$ python3 -q
>>> import numpy as np
>>> np.set_printoptions(precision=3, suppress=True, linewidth=120, sign=" ")
>>> def tidy(a):
...     return np.round(a, 3) + 0
... 
>>> X = np.load("layer18.npy")
>>> print(X)
[[ 18  12   0 -27 -18   0]
 [  4   0   8  -6   0 -12]
 [  0  16   8   0 -24 -12]
 [-27 -18   0  18  12   0]
 [ -6   0 -12   4   0   8]
 [  0 -24 -12   0  16   8]]
>>> Y = X ** -1
Traceback (most recent call last):
  File "<python-input-5>", line 1, in <module>
    Y = X ** -1
        ~~^^~~~
ValueError: Integers to negative integer powers are not allowed.
>>> Y = np.linalg.inv(X)
>>> print(tidy(np.linalg.slogdet(X)[0]))
-1.0
>>> print(np.allclose(Y, X.T))
False
>>> u = np.array([3, 2, 0, 0, 0, -1])
>>> Y = X + np.outer(u, np.eye(6)[4])
>>> print(np.linalg.matrix_rank(np.linalg.inv(Y) - np.linalg.inv(X), tol=1e-8))
1
>>> print(np.linalg.matrix_rank(Y - X))
1
>>> print(Y)
[[ 18.  12.   0. -27. -15.   0.]
 [  4.   0.   8.  -6.   2. -12.]
 [  0.  16.   8.   0. -24. -12.]
 [-27. -18.   0.  18.  12.   0.]
 [ -6.   0. -12.   4.   0.   8.]
 [  0. -24. -12.   0.  15.   8.]]
>>> rng = np.random.default_rng(350591)
>>> idx = rng.permutation(6)
>>> print(idx)
[ 0  4  2  1  3  5]
>>> Y = X[idx][:, idx]
>>> print(np.diag(Y))
[ 18   0   8   0  18   8]
>>> print(Y)
[[ 18 -18   0  12 -27   0]
 [ -6   0 -12   0   4   8]
 [  0 -24   8  16   0 -12]
 [  4   0   8   0  -6 -12]
 [-27  12   0 -18  18   0]
 [  0  16 -12 -24   0   8]]
>>> print(tidy(np.sort(np.abs(np.linalg.eigvals(Y)))))
[  4.602   6.691  10.911  23.011  33.457  54.554]
>>> x = np.array([-1, -7, -4, -4, 6, -2])
>>> rhs = X @ x
>>> c, lr = np.zeros(6), 1 / np.linalg.norm(X, 2) ** 2
>>> for i in range(4):
...     c -= lr * X.T @ (X @ c - rhs)
...     if i % 1 == 0: print(i, round(np.linalg.norm(X @ c - rhs), 3))
... 
0 172.397
1 130.131
2 102.017
3 83.386
>>> print(tidy(np.linalg.cond(X)))
15.787
